% ipython --no-banner

In [1]: import numpy as np

In [2]: np.set_printoptions(precision=3, suppress=True, linewidth=100, legacy="1.25")

In [3]: tidy = lambda a: np.round(a, 3) + 0

In [4]: E = np.load("sample13.npy")

In [5]: print(E)
[[0 3 2 3 1 3]
 [4 7 5 5 1 4]
 [2 3 2 3 2 1]
 [0 0 2 2 1 1]
 [4 6 2 3 1 4]
 [0 5 5 6 4 5]
 [2 3 0 3 1 3]
 [0 0 0 0 0 0]
 [2 5 3 1 2 2]
 [2 1 1 2 0 0]
 [2 3 2 0 0 1]
 [2 3 0 3 1 3]
 [2 1 3 4 1 1]
 [4 4 5 4 1 2]
 [4 6 2 3 1 4]
 [2 3 0 3 1 3]
 [0 3 2 3 1 3]
 [2 6 6 8 4 5]
 [0 2 1 1 2 1]
 [2 3 0 3 1 3]
 [2 1 1 2 0 0]
 [0 3 2 3 1 3]
 [2 6 4 3 1 4]
 [0 0 0 0 0 0]
 [0 0 0 0 0 0]
 [2 3 2 0 0 1]
 [0 3 4 5 2 4]
 [2 4 3 5 1 3]]

In [6]: vec = np.array([2, 0, 2, 2, 3, 1])

In [7]: target = E @ vec

In [8]: print(tidy(np.linalg.lstsq(E, target)[0]))
[2. 0. 2. 2. 3. 1.]

In [9]: print(tidy(np.linalg.solve(E.T @ E, E.T @ target)))
[2. 0. 2. 2. 3. 1.]

In [10]: print(tidy(np.linalg.pinv(E) @ E))
[[1. 0. 0. 0. 0. 0.]
 [0. 1. 0. 0. 0. 0.]
 [0. 0. 1. 0. 0. 0.]
 [0. 0. 0. 1. 0. 0.]
 [0. 0. 0. 0. 1. 0.]
 [0. 0. 0. 0. 0. 1.]]

In [11]: rng = np.random.default_rng(9531)

In [12]: target = target + 0.3 * rng.normal(size=28)

In [13]: print(tidy(target))
[15.747 35.175 21.001 11.841 25.736 38.925 16.28  -0.275 20.178  9.65   8.959 16.102 22.22  31.079
 24.904 16.448 15.999 49.074 11.213 16.58  10.152 15.555 25.333 -0.167 -0.169  8.999 27.865 25.842]

In [14]: coef, *_ = np.linalg.lstsq(E, target)

In [15]: print([round(float(np.linalg.norm(np.linalg.solve(E.T @ E + lam * np.eye(6), E.T @ target))), 2) for lam in (0, 1, 10, 100)])
[4.82, 4.45, 3.78, 3.14]

In [16]: print(coef.round())
[ 2. -0.  2.  2.  3.  1.]

In [17]: print(tidy(E.T @ (target - E @ coef)))
[0. 0. 0. 0. 0. 0.]

In [18]: print(tidy(coef))
[ 2.161 -0.086  1.957  1.91   3.137  1.125]

In [19]: Xs = E - E.mean(axis=0)

In [20]: U, sig, Vt = np.linalg.svd(Xs, full_matrices=False)

In [21]: print(np.searchsorted(np.cumsum(sig ** 2) / (sig ** 2).sum(), 0.9) + 1)
3

In [22]: print((np.sign(U[:, 0]) == np.sign(U[0, 0])).astype(int))
[1 0 1 1 0 0 1 1 0 1 1 1 1 0 0 1 1 0 1 1 1 1 0 1 1 1 0 0]

In [23]: print(np.linalg.matrix_rank(Xs))
6

In [24]: print(tidy(np.abs(Vt[-1])))
[0.374 0.536 0.201 0.346 0.247 0.593]

In [25]: print(tidy(sig))
[17.462  8.264  6.059  5.192  2.938  1.342]

In [26]: print(tidy(Xs.mean(axis=0)))
[0. 0. 0. 0. 0. 0.]

In [27]: print(tidy(sig ** 2 / (sig ** 2).sum()))
[0.682 0.153 0.082 0.06  0.019 0.004]

In [28]: labels = E[:, 2] > np.median(E[:, 2])

In [29]: f = E[labels].mean(axis=0) - E[~labels].mean(axis=0)

In [30]: print(tidy((((E - E.mean(axis=0)) @ f > 0) == labels).mean()))
0.893

In [31]: print(((E - E.mean(axis=0)) @ f > 0).astype(int))
[0 1 0 0 1 1 0 0 1 0 0 0 0 1 1 0 0 1 0 0 0 0 1 0 0 0 1 1]

In [32]: hat = E @ np.linalg.solve(E.T @ E, E.T)

In [33]: print(tidy(np.linalg.eigvalsh(hat)))
[0. 0. 0. 0. 0. 0. 0. 0. 0. 0. 0. 0. 0. 0. 0. 0. 0. 0. 0. 0. 0. 0. 1. 1. 1. 1. 1. 1.]

In [34]: print(tidy(hat @ E[:, 3]))
[3. 5. 3. 2. 3. 6. 3. 0. 1. 2. 0. 3. 4. 4. 3. 3. 3. 8. 1. 3. 2. 3. 3. 0. 0. 0. 5. 5.]

In [35]: J = np.array([[5, 0, 0, 0, 0, 0, 0],
    ...:     [-4, 4, 0, 0, 0, 0, 0],
    ...:     [-2, -5, 4, 0, 0, 0, 0],
    ...:     [4, -3, 4, -3, 0, 0, 0],
    ...:     [-5, 2, -2, -2, -2, 0, 0],
    ...:     [5, 3, 5, -1, -1, -2, 0],
    ...:     [5, 4, -4, -5, 2, -2, -1]])

In [36]: print(J)
[[ 5  0  0  0  0  0  0]
 [-4  4  0  0  0  0  0]
 [-2 -5  4  0  0  0  0]
 [ 4 -3  4 -3  0  0  0]
 [-5  2 -2 -2 -2  0  0]
 [ 5  3  5 -1 -1 -2  0]
 [ 5  4 -4 -5  2 -2 -1]]

In [37]: # triangular, det is the product of the diagonal

In [38]: U, sig, Vt = np.linalg.svd(J)

In [39]: print(tidy(sig))
[12.501 11.005  6.333  5.032  2.202  1.162  0.086]

In [40]: M2 = U[:, :6] @ np.diag(sig[:6]) @ Vt[:6]

In [41]: print(np.linalg.matrix_rank(J, rtol=0.05))
6

In [42]: print(tidy(np.linalg.norm(J - M2, 2)), tidy(sig[6]))
0.086 0.086

In [43]: print(tidy(np.linalg.norm(J - M2) / np.linalg.norm(J)))
0.005

In [44]: X = np.array([[1, 0, 0], [0, 1, 0], [0, 0, 1]])

In [45]: # 3 blocks once reordered

In [46]: M2 = J / np.sqrt((J ** 2).mean(axis=1, keepdims=True))

In [47]: print(np.linalg.matrix_rank(M2) == np.linalg.matrix_rank(J))
True

In [48]: print(tidy(M2[2]))
[-0.789 -1.972  1.578  0.     0.     0.     0.   ]

In [49]: print(tidy(np.linalg.norm(M2, axis=1)))
[2.646 2.646 2.646 2.646 2.646 2.646 2.646]

In [50]: print(np.linalg.matrix_rank(J - J.mean(axis=1, keepdims=True)))
6
